$ ipython --no-banner

In [1]: import numpy as np

In [2]: np.set_printoptions(precision=3, suppress=True, linewidth=160, legacy="1.25")

In [3]: arr = np.loadtxt("out9.csv", delimiter=",")

In [4]: arr
Out[4]: 
array([[ 0.   , -0.997, -0.537],
       [ 0.   , -1.   , -0.664],
       [ 0.   , -0.706, -0.159],
       [ 0.   , -0.998, -0.565],
       [ 0.   ,  0.867,  0.235],
       [ 0.   , -0.867, -0.235],
       [ 0.   ,  0.578,  0.119],
       [ 0.   , -0.414, -0.08 ],
       [ 0.   ,  0.943,  0.31 ],
       [ 0.   ,  0.414,  0.08 ],
       [ 0.   ,  0.976,  0.38 ],
       [ 0.   , -0.217, -0.04 ]])

In [5]: vec = np.array([-2, 2, 2])

In [6]: arr @ np.eye(3)[0]
Out[6]: array([0., 0., 0., 0., 0., 0., 0., 0., 0., 0., 0., 0.])

In [7]: (arr @ vec).argmax()
Out[7]: 10

In [8]: np.sign((arr @ vec).round(6))
Out[8]: array([-1., -1., -1., -1.,  1., -1.,  1., -1.,  1.,  1.,  1., -1.])

In [9]: r = np.linalg.matrix_rank(arr)

In [10]: r
Out[10]: 2

In [11]: N = np.linalg.svd(arr)[2][r:].T

In [12]: np.linalg.matrix_rank(arr.T @ arr), np.linalg.matrix_rank(arr @ arr.T)
Out[12]: (2, 2)

In [13]: [int(np.linalg.matrix_rank(arr[:, :j + 1])) for j in range(3)]
Out[13]: [0, 1, 2]

In [14]: N[:, 0] / N[np.abs(N[:, 0]).round(6).argmax(), 0]
Out[14]: array([1., 0., 0.])

In [15]: np.allclose(arr @ N, 0)
Out[15]: True

In [16]: N @ N.T
Out[16]: 
array([[1., 0., 0.],
       [0., 0., 0.],
       [0., 0., 0.]])

In [17]: N.shape
Out[17]: (3, 1)

In [18]: [int(np.linalg.matrix_rank(np.delete(arr, i, axis=0))) for i in range(12)]
Out[18]: [2, 2, 2, 2, 2, 2, 2, 2, 2, 2, 2, 2]
